$ python3 -q
>>> import numpy as np
>>> np.set_printoptions(suppress=True, linewidth=200)
>>> F = np.loadtxt("case5.csv", delimiter=",")
>>> print(F)
[[ 1.1  0.2  1.4  0. ]
 [ 1.2  0.   2.  -0.5]
 [ 1.2  0.   1.6  0.1]
 [ 0.8 -0.4  2.2 -0.4]
 [ 1.5  0.2  2.1 -0.3]
 [ 1.   0.   1.9  0.1]
 [ 1.1  0.1  2.3  0. ]
 [ 1.   0.   1.9  0.3]
 [ 0.8  0.4  1.9  0.7]
 [ 1.2 -0.4  1.8 -0.3]
 [ 1.3  0.7  2.2 -0.1]
 [ 1.   0.3  1.8 -0.1]
 [ 1.5  2.7  3.5  2.2]
 [ 1.1  2.5  3.1  2. ]
 [ 1.   1.6  2.9  2.1]
 [ 0.8  2.1  2.8  2.2]
 [ 1.4  2.1  3.4  1.8]
 [ 0.4  1.6  2.6  1.7]
 [ 0.3  2.1  3.1  2.2]
 [ 1.1  1.9  3.2  2.2]
 [ 1.   1.8  3.2  1.7]
 [ 0.8  3.   3.5  2.4]
 [ 0.9  2.2  2.6  2.1]
 [ 0.6  2.4  3.1  1.8]
 [ 2.8  3.7  1.2  1.8]
 [ 2.9  3.2  1.   2.1]
 [ 2.8  3.   1.1  2.4]
 [ 3.1  3.4  0.8  2.1]
 [ 3.5  2.7  1.1  2.5]
 [ 3.   3.5  0.7  1.5]
 [ 2.6  3.2  1.1  2. ]
 [ 2.6  3.   0.9  2.3]
 [ 2.9  3.6  1.5  1.7]
 [ 3.   2.7  1.1  1.9]
 [ 2.8  3.4  0.8  1.6]
 [ 3.   2.7  1.3  1.8]]
>>> Ac = F - F.mean(axis=0)
>>> U, s, VT = np.linalg.svd(Ac, full_matrices=False)
>>> print(np.round(np.abs(VT[-1]), 1))
[0.7 0.5 0.4 0.3]
>>> print(round(float((s ** 2).sum() ** 2 / (s ** 4).sum()), 1))
1.8
>>> cov = np.cov(F, rowvar=False)
>>> print(np.round(np.linalg.eigvalsh(cov)[::-1], 1))
[3.1 1.2 0.1 0.1]
>>> print(np.argsort(-F.std(axis=0).round(6), kind="stable"))
[1 3 0 2]
>>> print(np.round(np.corrcoef(F.T), 1))
[[ 1.   0.6 -0.8  0.4]
 [ 0.6  1.  -0.2  0.9]
 [-0.8 -0.2  1.   0.1]
 [ 0.4  0.9  0.1  1. ]]
>>> print(np.round(F.std(axis=0), 1))
[0.9 1.3 0.9 1. ]
>>> print(round(float(np.corrcoef(F[:, 1], F[:, 2])[0, 1]), 1))
-0.2
>>> print(cov.shape)
(4, 4)
>>> print(np.argwhere(np.triu(np.abs(np.corrcoef(F.T)) > 0.8, 1)))
[[1 3]]
>>> proj = F @ np.linalg.solve(F.T @ F, F.T)
>>> print(np.linalg.matrix_rank(np.eye(36) - proj))
32
>>> print(np.round(np.diag(proj), 1) + 0)
[0.  0.1 0.1 0.1 0.1 0.1 0.1 0.1 0.1 0.1 0.1 0.1 0.1 0.1 0.1 0.1 0.1 0.1 0.1 0.1 0.1 0.2 0.1 0.1 0.2 0.1 0.1 0.1 0.3 0.2 0.1 0.1 0.2 0.1 0.1 0.1]
>>> print(np.round(np.linalg.eigvalsh(proj), 1) + 0)
[0. 0. 0. 0. 0. 0. 0. 0. 0. 0. 0. 0. 0. 0. 0. 0. 0. 0. 0. 0. 0. 0. 0. 0. 0. 0. 0. 0. 0. 0. 0. 0. 1. 1. 1. 1.]
>>> print(np.round(np.trace(proj), 1))
4.0
>>> arr = np.loadtxt("w.csv", delimiter=",")
>>> print(arr)
[[4. 2. 5. 3. 5. 3. 1.]
 [2. 0. 3. 1. 1. 1. 4.]
 [5. 3. 4. 5. 1. 5. 6.]
 [3. 1. 5. 4. 3. 4. 0.]
 [5. 1. 1. 3. 2. 5. 4.]
 [3. 1. 5. 4. 5. 0. 4.]
 [1. 4. 6. 0. 4. 4. 6.]]
>>> vals, V = np.linalg.eigh(arr)
>>> print(np.round(V @ np.diag(vals) @ V.T, 1) + 0)
[[4. 2. 5. 3. 5. 3. 1.]
 [2. 0. 3. 1. 1. 1. 4.]
 [5. 3. 4. 5. 1. 5. 6.]
 [3. 1. 5. 4. 3. 4. 0.]
 [5. 1. 1. 3. 2. 5. 4.]
 [3. 1. 5. 4. 5. 0. 4.]
 [1. 4. 6. 0. 4. 4. 6.]]
>>> print(np.round(V.T @ arr @ V, 1) + 0)
[[-6.5  0.   0.   0.   0.   0.   0. ]
 [ 0.  -4.3  0.   0.   0.   0.   0. ]
 [ 0.   0.  -1.7  0.   0.   0.   0. ]
 [ 0.   0.   0.   0.9  0.   0.   0. ]
 [ 0.   0.   0.   0.   2.6  0.   0. ]
 [ 0.   0.   0.   0.   0.   6.3  0. ]
 [ 0.   0.   0.   0.   0.   0.  22.7]]
>>> print(np.round(np.linalg.eigvalsh(arr @ arr), 1))
[  0.8   2.9   7.   18.9  40.   42.8 515.6]
>>> print(np.round(V.T @ V, 1) + 0)
[[1. 0. 0. 0. 0. 0. 0.]
 [0. 1. 0. 0. 0. 0. 0.]
 [0. 0. 1. 0. 0. 0. 0.]
 [0. 0. 0. 1. 0. 0. 0.]
 [0. 0. 0. 0. 1. 0. 0.]
 [0. 0. 0. 0. 0. 1. 0.]
 [0. 0. 0. 0. 0. 0. 1.]]
>>> print(np.abs(V[:, -1]).round(6).argmax())
2
>>> print((vals > 1e-8).sum(), (vals < -1e-8).sum())
4 3
>>> print(np.round(np.abs(V[:, -1]), 1))
[0.4 0.2 0.5 0.3 0.4 0.4 0.4]
>>> print(vals.round(1))
[-6.5 -4.3 -1.7  0.9  2.6  6.3 22.7]
>>> print(np.round(np.linalg.svd(arr, compute_uv=False), 1))
[22.7  6.5  6.3  4.3  2.6  1.7  0.9]
>>> print(np.round(np.linalg.eigvalsh(arr + -1 * np.eye(7)), 1))
[-7.5 -5.3 -2.7 -0.1  1.6  5.3 21.7]
>>> A = np.array([[0.2, 1.3, -1.1, -0.1, -0.3, 0.4, -0.4],
...     [-0.3, -0.7, 0.1, 0.3, -0.7, 0.0, 1.3],
...     [-0.8, -1.0, -0.8, 1.8, 1.0, 1.2, 1.3]])
>>> print(A)
[[ 0.2  1.3 -1.1 -0.1 -0.3  0.4 -0.4]
 [-0.3 -0.7  0.1  0.3 -0.7  0.   1.3]
 [-0.8 -1.  -0.8  1.8  1.   1.2  1.3]]
>>> print(np.round(np.linalg.norm(A, axis=0), 1))
[0.9 1.8 1.4 1.8 1.3 1.3 1.9]
>>> print(np.round(A[1] @ A[2], 1))
2.4
>>> print(round(float(np.linalg.norm(A[1] - A[2])), 1))
2.8
>>> print(round(np.linalg.norm(A, 2), 1))
3.3
>>> r0 = np.array([1, 2, 1, 5])
>>> r1 = np.array([-2, 2, -2, -2, 1, -2])
>>> E = np.outer(r0, r1)
>>> print(E)
[[ -2   2  -2  -2   1  -2]
 [ -4   4  -4  -4   2  -4]
 [ -2   2  -2  -2   1  -2]
 [-10  10 -10 -10   5 -10]]
>>> rk = np.linalg.matrix_rank(E)
>>> print(rk)
1
>>> N = np.linalg.svd(E)[2][rk:].T
>>> print([int(np.linalg.matrix_rank(np.delete(E, i, axis=0))) for i in range(4)])
[1, 1, 1, 1]
>>> print(N.shape)
(6, 5)
>>> U, s, VT = np.linalg.svd(E)
>>> V = VT[:(s > 1e-8).sum()]
>>> rng = np.random.default_rng(718648)
>>> x0 = E[3] + -1 * E[1] + rng.integers(2) * np.eye(6)[2]
>>> print(x0)
[-6.  6. -5. -6.  3. -6.]
>>> print(np.round(V.T @ V, 1) + 0)
[[ 0.2 -0.2  0.2  0.2 -0.1  0.2]
 [-0.2  0.2 -0.2 -0.2  0.1 -0.2]
 [ 0.2 -0.2  0.2  0.2 -0.1  0.2]
 [ 0.2 -0.2  0.2  0.2 -0.1  0.2]
 [-0.1  0.1 -0.1 -0.1  0.  -0.1]
 [ 0.2 -0.2  0.2  0.2 -0.1  0.2]]
>>> print(np.linalg.matrix_rank(np.vstack([E, x0])))
2
>>> data = np.load("layer10.npy")
>>> print(data.round(1) + 0)
[[-0.4 -2.5  1.2 -1.2 -1.9 -2.  -1.7  0.   2.3]
 [ 1.1  3.  -0.7 -0.1  1.5  1.4  1.  -0.5 -3. ]
 [-1.8 -1.6 -0.8  2.9  0.8  1.1  1.4  1.3  2.2]
 [-1.5 -3.   0.3  1.  -0.9 -0.7 -0.3  0.9  3.3]
 [ 0.2  2.4 -1.2  1.4  2.   2.   1.8  0.1 -2.1]
 [-0.2  1.9 -1.3  2.   2.1  2.2  2.   0.4 -1.5]
 [ 1.7  2.7  0.1 -1.8  0.3  0.1 -0.3 -1.1 -3.2]
 [ 1.2  3.  -0.6 -0.4  1.3  1.2  0.8 -0.7 -3.1]
 [-0.3  1.8 -1.3  2.1  2.1  2.2  2.1  0.4 -1.4]
 [ 1.4  3.  -0.4 -0.9  1.   0.8  0.4 -0.8 -3.2]
 [ 0.  -2.1  1.3 -1.8 -2.  -2.2 -1.9 -0.2  1.8]
 [ 1.7  1.3  0.9 -3.  -1.  -1.3 -1.6 -1.2 -2. ]
 [ 1.8  1.6  0.8 -2.9 -0.8 -1.1 -1.4 -1.3 -2.2]]
>>> U, s, VT = np.linalg.svd(data)
>>> print(np.argmax(s[:-1] / (s[1:] + 1e-6)) + 1)
2
>>> M2 = U[:, :2] @ np.diag(s[:2]) @ VT[:2]
>>> print(round(float(np.abs(data - M2).max()), 1))
0.0
>>> print(np.linalg.matrix_rank(data, rtol=0.05))
2
>>> print(np.round(np.linalg.norm(data - M2, 2), 1), np.round(s[2], 1))
0.0 0.0
>>> K = np.load("block16.npy")
>>> print(K.round(1))
[[ 1.   0.   0.   0.   0.   0.   0.   0.   0. ]
 [ 0.   1.   0.   0.   0.   0.   0.   0.   0. ]
 [ 0.   0.   0.7 -0.7  0.   0.   0.   0.   0. ]
 [ 0.   0.   0.7  0.7  0.   0.   0.   0.   0. ]
 [ 0.   0.   0.   0.   1.   0.   0.   0.   0. ]
 [ 0.   0.   0.   0.   0.   1.   0.   0.   0. ]
 [ 0.   0.   0.   0.   0.   0.   1.   0.   0. ]
 [ 0.   0.   0.   0.   0.   0.   0.   1.   0. ]
 [ 0.   0.   0.   0.   0.   0.   0.   0.   1. ]]
>>> labels = rng.permutation(9)
>>> print(labels)
[8 0 1 5 4 6 3 7 2]
>>> M2 = K[labels][:, labels]
>>> print(round(float(np.linalg.det(M2)), 1), round(np.linalg.det(K[labels]), 1))
1.0 -1.0
>>> print(round(float(np.trace(M2)), 1))
8.4
>>> print(np.allclose(M2, K))
False
>>> rk = np.linalg.matrix_rank(data)
>>> print(rk)
2
>>> N = np.linalg.svd(data)[2][rk:].T
>>> print([int(np.linalg.matrix_rank(data[:, :j + 1])) for j in range(9)])
[1, 2, 2, 2, 2, 2, 2, 2, 2]
>>> X = np.load("x.npy")
>>> print(X)
[[-2.  0.  5.  6.  8.  6.  2.  0.  6.  3.]
 [ 0. -2.  2.  3.  8.  5.  3.  6.  2.  2.]
 [ 0.  0.  3.  2. -3.  2.  3. -1. -2.  2.]
 [ 0.  0.  0.  2. -3.  0. -2.  0. -2.  2.]
 [ 0.  0.  1. -3. -3.  0.  1. -2. -2. -1.]
 [ 0.  0.  1.  1.  1.  3. -3.  1. -3.  1.]
 [ 0.  0. -1. -3. -1. -3.  1. -1. -3. -1.]
 [ 0.  0. -2. -1.  2. -3.  1.  2. -2.  2.]
 [ 0.  0. -2.  0.  1. -1.  3. -3.  0.  2.]
 [ 0.  0.  3. -3.  3.  2.  0.  2.  1.  2.]]
>>> Q, V = np.linalg.qr(X[:, :1])[0], np.linalg.qr(X[:, 1:])[0]
>>> s = np.linalg.svd(Q.T @ V, compute_uv=False)
>>> print((s > 0.9).sum())
1
>>> print(s.round(1))
[1.]
>>> r0 = np.array([-2, 2])
>>> print(np.array([np.convolve(row, r0, "same") for row in X]))
[[  4.  -4. -10.  -2.  -4.   4.   8.   4. -12.   6.]
 [  0.   4.  -8.  -2. -10.   6.   4.  -6.   8.   0.]
 [  0.   0.  -6.   2.  10. -10.  -2.   8.   2.  -8.]
 [  0.   0.   0.  -4.  10.  -6.   4.  -4.   4.  -8.]
 [  0.   0.  -2.   8.   0.  -6.  -2.   6.   0.  -2.]
 [  0.   0.  -2.   0.   0.  -4.  12.  -8.   8.  -8.]
 [  0.   0.   2.   4.  -4.   4.  -8.   4.   4.  -4.]
 [  0.   0.   4.  -2.  -6.  10.  -8.  -2.   8.  -8.]
 [  0.   0.   4.  -4.  -2.   4.  -8.  12.  -6.  -4.]
 [  0.   0.  -6.  12. -12.   2.   4.  -4.   2.  -2.]]
>>> print(np.polyval(r0, X[1]))
[  2.   6.  -2.  -4. -14.  -8.  -4. -10.  -2.  -2.]
>>> print(np.correlate(X[1], X[9], "full"))
[ 0. -4.  2.  4. 23. 20. 25. 43. 29. 49. 12. 34. 28.  1. 18.  0.  6.  0.  0.]
